% python3 -q
>>> import numpy as np
>>> import numpy.linalg as la
>>> np.set_printoptions(suppress=True, linewidth=200)
>>> rnd = lambda a: np.round(a, 2) + 0
>>> feats = np.load("test18.npy")
>>> feats
array([[0, 0, 1, 0],
       [0, 1, 0, 0],
       [1, 0, 0, 0],
       [0, 0, 0, 1]])
>>> # symmetric, so the eigenvalues are real
>>> def softmax(z):
...     e = np.exp(z - z.max(axis=-1, keepdims=True))
...     return e / e.sum(axis=-1, keepdims=True)
... 
>>> rnd(softmax(feats[0]))
array([0.17, 0.17, 0.48, 0.17])
>>> S = feats @ feats.T / np.sqrt(4)
>>> rnd(softmax(S + np.triu(np.full(S.shape, -np.inf), 1)))
array([[1.  , 0.  , 0.  , 0.  ],
       [0.38, 0.62, 0.  , 0.  ],
       [0.27, 0.27, 0.45, 0.  ],
       [0.22, 0.22, 0.22, 0.35]])
>>> rnd(softmax(S))
array([[0.35, 0.22, 0.22, 0.22],
       [0.22, 0.35, 0.22, 0.22],
       [0.22, 0.22, 0.35, 0.22],
       [0.22, 0.22, 0.22, 0.35]])
>>> rnd(softmax(S)[0] @ feats)
array([0.22, 0.22, 0.35, 0.22])
>>> x = np.array([-3, -1, -6, 2])
>>> y = feats @ x
>>> y
array([-6, -1, -3,  2])
>>> rnd(la.solve(feats, feats[:, 3]))
array([0., 0., 0., 1.])
>>> rnd(la.solve(feats, y + feats[:, 0]))
array([-2., -1., -6.,  2.])
>>> rnd(la.solve(feats, y))
array([-3., -1., -6.,  2.])
>>> t3 = np.stack([feats, -2 * feats, feats[::-1]])
>>> t3.shape
(3, 4, 4)
>>> la.matrix_rank(t3.reshape(3, -1))
np.int64(2)
>>> np.all(la.eigvalsh(feats) > 0)
np.False_
>>> [round(float(la.det(feats[:i, :i])), 2) + 0 for i in range(1, 5)]
[0.0, 0.0, -1.0, -1.0]
>>> rnd(la.eigvalsh(feats).min())
np.float64(-1.0)
>>> B = la.inv(feats)
>>> feats @ B
array([[1., 0., 0., 0.],
       [0., 1., 0., 0.],
       [0., 0., 1., 0.],
       [0., 0., 0., 1.]])
>>> (np.abs(B) > 1e-9).astype(int)
array([[0, 0, 1, 0],
       [0, 1, 0, 0],
       [1, 0, 0, 0],
       [0, 0, 0, 1]])
>>> E = np.loadtxt("m.csv", delimiter=",")
>>> E
array([[0., 0., 0., 0., 0., 0., 2., 1., 1., 1., 2.],
       [0., 0., 0., 0., 0., 0., 4., 5., 1., 1., 1.],
       [0., 0., 0., 0., 0., 0., 3., 2., 0., 1., 4.],
       [0., 0., 0., 0., 0., 3., 2., 4., 3., 2., 5.],
       [0., 0., 0., 0., 0., 4., 3., 2., 4., 1., 0.],
       [0., 0., 0., 3., 4., 0., 0., 0., 0., 0., 0.],
       [2., 4., 3., 2., 3., 0., 0., 0., 0., 0., 0.],
       [1., 5., 2., 4., 2., 0., 0., 0., 0., 0., 0.],
       [1., 1., 0., 3., 4., 0., 0., 0., 0., 0., 0.],
       [1., 1., 1., 2., 1., 0., 0., 0., 0., 0., 0.],
       [2., 1., 4., 5., 0., 0., 0., 0., 0., 0., 0.]])
>>> # equal to its transpose
>>> rnd(la.norm(E, 2))
np.float64(12.34)
>>> rnd(la.norm(E, axis=1))
array([3.32, 6.63, 5.48, 8.19, 6.78, 5.  , 6.48, 7.07, 5.2 , 2.83, 6.78])
